$ python3 -q
>>> import numpy as np
>>> import numpy.linalg as la
>>> np.set_printoptions(precision=1, suppress=True, linewidth=200, legacy="1.25")
>>> J = np.loadtxt("x.csv", delimiter=",")
>>> J
array([[4., 0., 0., 0., 3., 0., 0., 0., 0., 2., 0.],
       [0., 3., 2., 4., 0., 1., 3., 0., 4., 0., 4.],
       [0., 5., 0., 2., 0., 1., 5., 0., 5., 0., 3.],
       [0., 5., 0., 0., 0., 2., 1., 0., 0., 0., 4.],
       [5., 0., 0., 0., 1., 0., 0., 0., 0., 2., 0.],
       [0., 1., 2., 1., 0., 4., 0., 0., 0., 0., 2.],
       [0., 5., 0., 2., 0., 4., 3., 0., 2., 0., 1.],
       [0., 0., 0., 0., 0., 0., 0., 4., 0., 0., 0.],
       [0., 1., 3., 5., 0., 5., 5., 0., 5., 0., 4.],
       [5., 0., 0., 0., 2., 0., 0., 0., 0., 1., 0.],
       [0., 3., 5., 4., 0., 3., 0., 0., 5., 0., 2.]])
>>> rng = np.random.default_rng(8148)
>>> lab = rng.permutation(11)
>>> lab
array([10,  1,  3,  5,  4,  2,  6,  8,  0,  9,  7])
>>> Y = J[lab][:, lab]
>>> Y
array([[2., 3., 4., 3., 0., 5., 0., 5., 0., 0., 0.],
       [4., 3., 4., 1., 0., 2., 3., 4., 0., 0., 0.],
       [4., 5., 0., 2., 0., 0., 1., 0., 0., 0., 0.],
       [2., 1., 1., 4., 0., 2., 0., 0., 0., 0., 0.],
       [0., 0., 0., 0., 1., 0., 0., 0., 5., 2., 0.],
       [3., 5., 2., 1., 0., 0., 5., 5., 0., 0., 0.],
       [1., 5., 2., 4., 0., 0., 3., 2., 0., 0., 0.],
       [4., 1., 5., 5., 0., 3., 5., 5., 0., 0., 0.],
       [0., 0., 0., 0., 3., 0., 0., 0., 4., 2., 0.],
       [0., 0., 0., 0., 2., 0., 0., 0., 5., 1., 0.],
       [0., 0., 0., 0., 0., 0., 0., 0., 0., 0., 4.]])
>>> np.trace(Y)
27.0
>>> np.diag(Y)
array([2., 3., 0., 4., 1., 0., 3., 5., 4., 1., 4.])
>>> np.sort(np.abs(la.eigvals(Y)))
array([ 0.2,  1. ,  1.5,  1.8,  2.7,  3.4,  3.4,  3.9,  4. ,  8.5, 18.8])
